% python3 -q
>>> import numpy as np
>>> np.set_printoptions(precision=2, suppress=True, linewidth=160)
>>> def rnd(a):
...     return np.round(a, 2) + 0
... 
>>> F = np.array([[0, 1], [1, 0]])
>>> print(F)
[[0 1]
 [1 0]]
>>> rnd(np.linalg.det(F[::-1]))
np.float64(1.0)
>>> rnd(np.linalg.eigvals(F))
array([ 1., -1.])
>>> rnd(np.linalg.det(F.T))
np.float64(-1.0)
>>> E = np.loadtxt("data.csv", delimiter=",")
>>> print(rnd(E))
[[-1.11  2.12  0.76 -0.87]
 [ 2.12 -2.63 -2.53  1.91]
 [ 0.76 -2.53  0.38  0.67]
 [-0.87  1.91  0.67  0.35]]
>>> [round(float(x), 2) for x in np.linalg.svd(E, compute_uv=False)[:3]]
[6.0, 2.0, 1.0]
>>> np.linalg.matrix_rank(E, rtol=0.1)
np.int64(3)
>>> G = E.T @ E
>>> rnd(np.linalg.svd(E, compute_uv=False) ** 2)
array([36.,  4.,  1.,  0.])
>>> print(np.allclose(G, G.T))
True
>>> rnd(G)
array([[  7.04, -11.48,  -6.48,   5.21],
       [-11.48,  21.43,   8.56,  -7.88],
       [ -6.48,   8.56,   7.55,  -4.99],
       [  5.21,  -7.88,  -4.99,   4.98]])
>>> rnd(np.diag(G))
array([ 7.04, 21.43,  7.55,  4.98])
>>> mat = np.load("out13.npy")
>>> print(mat)
[[-2  2 -2  2]
 [-2  1 -2  1]
 [-2  2 -2  2]
 [-2  1 -2  1]]
>>> rng = np.random.default_rng(5604)
>>> lab = rng.permutation(4)
>>> lab
array([1, 0, 2, 3])
>>> other = mat[lab][:, lab]
>>> np.diag(other)
array([ 1, -2, -2,  1])
>>> print(np.allclose(other, mat))
False
>>> rnd(np.sort(np.abs(np.linalg.eigvals(other))))
array([0.  , 0.  , 2.83, 2.83])
>>> print(rnd(np.linalg.det(other)), rnd(np.linalg.det(mat[lab])))
0.0 0.0
>>> print(np.trace(other))
-2
>>> left, sv, vt = np.linalg.svd(mat, full_matrices=False)
>>> left.shape, sv.shape, vt.shape
((4, 4), (4,), (4, 4))
>>> print(rnd(sv))
[7.12 1.12 0.   0.  ]
>>> rnd(mat @ np.linalg.pinv(mat) @ mat)
array([[-2.,  2., -2.,  2.],
       [-2.,  1., -2.,  1.],
       [-2.,  2., -2.,  2.],
       [-2.,  1., -2.,  1.]])
>>> A = np.loadtxt("sample12.csv", delimiter=",")
>>> rnd(A)
array([[ 7.64, -1.43, -0.39, -0.32],
       [-1.43,  2.29, -1.56, -1.29],
       [-0.39, -1.56,  6.09, -2.7 ],
       [-0.32, -1.29, -2.7 ,  3.98]])
>>> print(rnd(np.trace(np.linalg.pinv(A) @ A)))
3.0
>>> np.linalg.lstsq(A[:-1].T, A[-1])[2]
np.int32(3)
>>> np.abs(np.diag(np.linalg.qr(A)[1])) > 1e-9
array([ True,  True,  True, False])
>>> X = np.loadtxt("mat.csv", delimiter=",")
>>> X
array([[  5.68,   8.04,  -2.83,  -4.89],
       [  4.68,   6.11,  -2.71,  -5.2 ],
       [ -5.67,  -2.4 ,  21.51, -20.92],
       [  5.74,   6.68,  -4.64,  -5.5 ],
       [ 16.24,  -2.29,  -2.06, -13.12],
       [  7.15,   8.2 ,  -3.75,  -5.94],
       [  5.1 ,   6.25,  -3.96,  -4.3 ],
       [ -4.11,  -2.67,  18.7 , -19.96],
       [  6.39,   7.36,  -6.02,  -4.94],
       [  5.  ,   6.45,  -3.23,  -3.28],
       [ 16.07,  -1.74,  -1.58, -11.67],
       [ 14.73,  -2.22,  -3.95, -14.58],
       [ -4.03,  -0.45,  23.73, -20.01],
       [  4.44,   7.66,  -3.04,  -4.63],
       [ -5.3 ,  -1.57,  21.52, -21.42],
       [  6.07,   6.89,  -2.95,  -4.1 ],
       [ -4.48,   0.72,  23.19, -20.1 ],
       [ -4.69,  -1.2 ,  21.06, -20.61],
       [ -5.68,  -1.91,  24.34, -19.1 ],
       [ -3.21,  -0.53,  21.33, -19.58],
       [  5.48,   6.71,  -3.3 ,  -5.8 ],
       [ -4.61,  -2.25,  21.13, -18.5 ]])
>>> other = np.c_[X[:, :3] @ np.array([[1, 1, 0], [2, 2, 2], [1, 2, 2]]), np.array([2, 1, -1, -2, 0, -2, -1, 2, -2, -2, 0, -2, -1, -2, -1, 0, -2, -2, 2, -2, -1, 1])]
>>> rnd(other)
array([[ 18.93,  16.1 ,  10.42,   2.  ],
       [ 14.19,  11.48,   6.8 ,   1.  ],
       [ 11.04,  32.55,  38.22,  -1.  ],
       [ 14.46,   9.82,   4.08,  -2.  ],
       [  9.6 ,   7.54,  -8.7 ,   0.  ],
       [ 19.8 ,  16.05,   8.9 ,  -2.  ],
       [ 13.64,   9.68,   4.58,  -1.  ],
       [  9.25,  27.95,  32.06,   2.  ],
       [ 15.09,   9.07,   2.68,  -2.  ],
       [ 14.67,  11.44,   6.44,  -2.  ],
       [ 11.01,   9.43,  -6.64,   0.  ],
       [  6.34,   2.39, -12.34,  -2.  ],
       [ 18.8 ,  42.53,  46.56,  -1.  ],
       [ 16.72,  13.68,   9.24,  -2.  ],
       [ 13.08,  34.6 ,  39.9 ,  -1.  ],
       [ 16.9 ,  13.95,   7.88,   0.  ],
       [ 20.15,  43.34,  47.82,  -2.  ],
       [ 13.97,  35.03,  39.72,  -2.  ],
       [ 14.84,  39.18,  44.86,   2.  ],
       [ 17.06,  38.39,  41.6 ,  -2.  ],
       [ 15.6 ,  12.3 ,   6.82,  -1.  ],
       [ 12.02,  33.15,  37.76,   1.  ]])
>>> np.linalg.matrix_rank(other)
np.int64(4)
>>> print(np.linalg.matrix_rank(np.c_[X, other]))
5
>>> print(rnd(np.linalg.lstsq(X, other[:, 0])[0]))
[1. 2. 1. 0.]
>>> W2 = X[[11, 15]].astype(float)
>>> for _ in range(3):
...     lab = np.linalg.norm(X[:, None] - W2, axis=-1).argmin(axis=1)
...     W2 = np.array([X[lab == j].mean(axis=0) for j in range(2)])
... 
>>> print(lab)
[1 1 0 1 1 1 1 0 1 1 1 1 0 1 0 1 0 0 0 0 1 0]
>>> np.bincount(lab)
array([ 9, 13])
>>> Q, _ = np.linalg.qr(np.array([[-0.3, -1.9, 0.2, 0.8, 0.2],
...     [1.1, -1.1, -0.2, 1.0, 0.3],
...     [1.1, -0.5, 0.3, -2.2, -1.0],
...     [-0.1, 0.2, 1.6, -1.0, 0.3],
...     [-0.7, 0.3, -0.5, -0.5, -0.5]]))
>>> K = Q[:, :3]
>>> print(rnd(K))
[[-0.17 -0.96 -0.12]
 [ 0.63 -0.27  0.17]
 [ 0.63  0.01 -0.12]
 [-0.06  0.07 -0.94]
 [-0.4  -0.01  0.26]]
>>> x = np.array([7, -2, 0])
>>> y = K @ x
>>> beta, lr = np.zeros(3), 1 / np.linalg.norm(K, 2) ** 2
>>> for i in range(6):
...     beta -= lr * K.T @ (K @ beta - y)
...     if i % 2 == 0: print(i, round(np.linalg.norm(K @ beta - y), 2))
... 
0 0.0
2 0.0
4 0.0
>>> rnd(np.linalg.cond(K))
np.float64(1.0)
>>> rnd(beta)
array([ 7., -2.,  0.])
>>> other = K + rng.integers(-2, 3, (5, 1)) @ rng.integers(-2, 3, (1, 3))
>>> rnd(other)
array([[-0.17, -0.96,  1.88],
       [ 0.63, -0.27,  1.17],
       [ 0.63,  0.01,  1.88],
       [-0.06,  0.07, -0.94],
       [-0.4 , -0.01,  0.26]])
>>> rnd(np.linalg.svd(other - K, compute_uv=False))
array([3., 0., 0.])
>>> other - K
array([[0., 0., 2.],
       [0., 0., 1.],
       [0., 0., 2.],
       [0., 0., 0.],
       [0., 0., 0.]])
>>> feats = np.abs(np.array([[-4, -5, -3], [-3, 1, 4], [2, 5, -5]])) + np.eye(3)
>>> feats = feats / feats.sum(axis=1, keepdims=True)
>>> print(rnd(feats))
[[0.38 0.38 0.23]
 [0.33 0.22 0.44]
 [0.15 0.38 0.46]]
>>> x = np.array([5, -5, -1])
>>> y = feats @ x
>>> rnd(y)
array([-0.23,  0.11, -1.62])
>>> print(rnd(np.linalg.solve(feats, -1 * y)))
[-5.  5.  1.]
>>> print(rnd(np.linalg.solve(feats, y)))
[ 5. -5. -1.]
